% ipython --no-banner

In [1]: import numpy as np

In [2]: import numpy.linalg as la

In [3]: np.set_printoptions(precision=2, suppress=True, linewidth=160, sign=" ")

In [4]: X = np.array([[-1.2, 1.0, -1.4],
   ...:     [-0.2, -0.7, 2.1],
   ...:     [0.8, -1.2, -0.3],
   ...:     [0.79, -1.1, -0.28]])

In [5]: proj = X @ la.solve(X.T @ X, X.T)

In [6]: np.allclose(proj @ proj, proj)
Out[6]: True

In [7]: np.round(np.trace(proj), 2)
Out[7]: np.float64(3.0)

In [8]: A = np.array([[-0.4, 0.7, -0.3],
   ...:     [-0.9, -0.7, -0.3],
   ...:     [-0.1, 0.4, -0.2],
   ...:     [0.5, -1.1, -0.3],
   ...:     [-0.1, 0.4, 0.3],
   ...:     [-0.2, -1.5, -0.7],
   ...:     [-0.2, 1.2, 0.2],
   ...:     [-1.7, -0.5, -0.1],
   ...:     [-1.2, 1.6, 0.8],
   ...:     [-0.7, -0.4, 0.0],
   ...:     [-0.9, 0.3, 0.0],
   ...:     [0.5, 2.3, 0.8],
   ...:     [1.4, 0.9, -0.1],
   ...:     [-0.4, -0.3, -1.5],
   ...:     [2.1, -0.8, -0.4],
   ...:     [0.6, -1.0, -0.2],
   ...:     [0.0, 0.3, -0.5],
   ...:     [-0.6, -1.3, -1.5],
   ...:     [-1.2, 0.1, 1.7],
   ...:     [-0.5, 3.0, 0.7],
   ...:     [0.5, -0.4, -0.1],
   ...:     [-0.2, 0.3, -1.0],
   ...:     [-0.2, 0.9, 2.5],
   ...:     [0.6, 0.5, 1.5],
   ...:     [0.0, -0.7, 1.1],
   ...:     [0.2, -0.2, 0.4]])

In [9]: rng = np.random.default_rng(934809)

In [10]: A[:, 1] = -1 * A[:, 0] + 0.02 * rng.normal(size=26)

In [11]: A
Out[11]: 
array([[-0.4 ,  0.43, -0.3 ],
       [-0.9 ,  0.88, -0.3 ],
       [-0.1 ,  0.08, -0.2 ],
       [ 0.5 , -0.49, -0.3 ],
       [-0.1 ,  0.09,  0.3 ],
       [-0.2 ,  0.22, -0.7 ],
       [-0.2 ,  0.18,  0.2 ],
       [-1.7 ,  1.69, -0.1 ],
       [-1.2 ,  1.2 ,  0.8 ],
       [-0.7 ,  0.69,  0.  ],
       [-0.9 ,  0.87,  0.  ],
       [ 0.5 , -0.51,  0.8 ],
       [ 1.4 , -1.4 , -0.1 ],
       [-0.4 ,  0.4 , -1.5 ],
       [ 2.1 , -2.13, -0.4 ],
       [ 0.6 , -0.61, -0.2 ],
       [ 0.  , -0.01, -0.5 ],
       [-0.6 ,  0.61, -1.5 ],
       [-1.2 ,  1.17,  1.7 ],
       [-0.5 ,  0.51,  0.7 ],
       [ 0.5 , -0.49, -0.1 ],
       [-0.2 ,  0.19, -1.  ],
       [-0.2 ,  0.2 ,  2.5 ],
       [ 0.6 , -0.58,  1.5 ],
       [ 0.  ,  0.02,  1.1 ],
       [ 0.2 , -0.2 ,  0.4 ]])

In [12]: Xs = A - A.mean(axis=0)

In [13]: evecs = la.svd(Xs)[2][:2]

In [14]: A2 = Xs - Xs @ evecs.T @ evecs

In [15]: la.norm(A2, axis=1).round(6).argmax()
Out[15]: np.int64(0)

In [16]: Xs = A - A.mean(axis=0)

In [17]: left, sig, Vh = la.svd(Xs, full_matrices=False)

In [18]: np.round(np.abs(Vh[-1]), 2) + 0
Out[18]: array([ 0.71,  0.71,  0.  ])

In [19]: np.round(Xs.mean(axis=0), 2) + 0
Out[19]: array([ 0.,  0.,  0.])

In [20]: Vh[0] * np.sign(Vh[0, np.abs(Vh[0]).argmax()])
Out[20]: array([ 0.7 , -0.7 , -0.13])

In [21]: (np.sign(left[:, 0]) == np.sign(left[0, 0])).astype(int)
Out[21]: array([ 1,  1,  0,  0,  0,  1,  1,  1,  1,  1,  1,  0,  0,  1,  0,  0,  0,  1,  1,  1,  0,  0,  1,  0,  0,  0])

In [22]: def softmax(z):
    ...:     e = np.exp(z - z.max(axis=-1, keepdims=True))
    ...:     return e / e.sum(axis=-1, keepdims=True)
    ...: 

In [23]: softmax(A[24] + -1)
Out[23]: array([ 0.2,  0.2,  0.6])

In [24]: S = A @ A.T / np.sqrt(3)

In [25]: softmax(S)[24] @ A
Out[25]: array([-0.17,  0.17,  0.72])

In [26]: Xs = (A - A.mean(axis=0)) / A.std(axis=0)

In [27]: Xs.std(axis=0)
Out[27]: array([ 1.,  1.,  1.])

In [28]: c = la.lstsq(np.delete(Xs, 0, axis=1), Xs[:, 0])[0]

In [29]: c.round(2) + 0
Out[29]: array([-1.,  0.])

In [30]: np.abs(c).argmax()
Out[30]: np.int64(0)

In [31]: round(float(1 - np.var(Xs[:, 0] - np.delete(Xs, 0, axis=1) @ c)), 2)
Out[31]: 1.0

In [32]: th = np.radians(152)

In [33]: r_ = np.eye(3)

In [34]: r_[2, 2] = r_[1, 1] = np.cos(th)

In [35]: r_[2, 1], r_[1, 2] = -np.sin(th), np.sin(th)

In [36]: r_
Out[36]: 
array([[ 1.  ,  0.  ,  0.  ],
       [ 0.  , -0.88,  0.47],
       [ 0.  , -0.47, -0.88]])

In [37]: A2 = A @ r_.T

In [38]: np.allclose(la.norm(A, axis=1), la.norm(A2, axis=1))
Out[38]: True

In [39]: la.svd(A, compute_uv=False), la.svd(A2, compute_uv=False)
Out[39]: (array([ 5.83,  4.6 ,  0.06]), array([ 5.83,  4.6 ,  0.06]))

In [40]: np.allclose(A @ A.T, A2 @ A2.T)
Out[40]: True

In [41]: F = np.loadtxt("sample0.csv", delimiter=",")

In [42]: F
Out[42]: 
array([[ 1.,  4.,  0.,  4.],
       [ 4.,  4.,  1.,  4.],
       [ 5.,  1.,  5.,  5.],
       [ 4.,  4.,  1.,  4.]])

In [43]: D = la.norm(A[:, None] - A[None], axis=-1)

In [44]: (D + 1e9 * np.eye(26)).round(6).argmin(axis=1)
Out[44]: array([  2,  10,  16,  15,   6,  21,   4,   8,  18,  10,   9,  25,  14,  17,  12,  20,   2,  13,   8,   6,  15,   5,  24,  11,  25,   4])

In [45]: np.flatnonzero(D[11] < D.mean() / 2)
Out[45]: array([ 11,  23,  24,  25])

In [46]: D.shape
Out[46]: (26, 26)

In [47]: np.unravel_index(D.round(6).argmax(), D.shape)
Out[47]: (np.int64(7), np.int64(14))

In [48]: C2 = F.T @ F

In [49]: (F @ F.T).shape
Out[49]: (4, 4)

In [50]: [round(float(x), 2) for x in la.svd(F, compute_uv=False)[:3]]
Out[50]: [13.41, 4.93, 1.69]

In [51]: np.einsum("ii->", F)
Out[51]: np.float64(14.0)

In [52]: np.round(la.det(F.T), 2)
Out[52]: np.float64(0.0)

In [53]: np.round(np.poly(F), 2) + 0
Out[53]: array([  1., -14.,  15.,  86.,   0.])

In [54]: data = np.array([[-1, -1, 0, -2], [2, 0, -2, 2], [-2, -1, -2, -1]]) * (rng.random((3, 4)) < 0.3)

In [55]: data
Out[55]: 
array([[ 0, -1,  0,  0],
       [ 0,  0,  0,  0],
       [ 0,  0,  0, -1]])

In [56]: # columns 0 and 2 are equal

In [57]: la.matrix_rank(data, rtol=0.1)
Out[57]: np.int64(2)

In [58]: [round(float(x), 2) for x in la.svd(data, compute_uv=False)[:3]]
Out[58]: [1.0, 1.0, 0.0]

In [59]: la.cond(data) > 100
Out[59]: np.True_
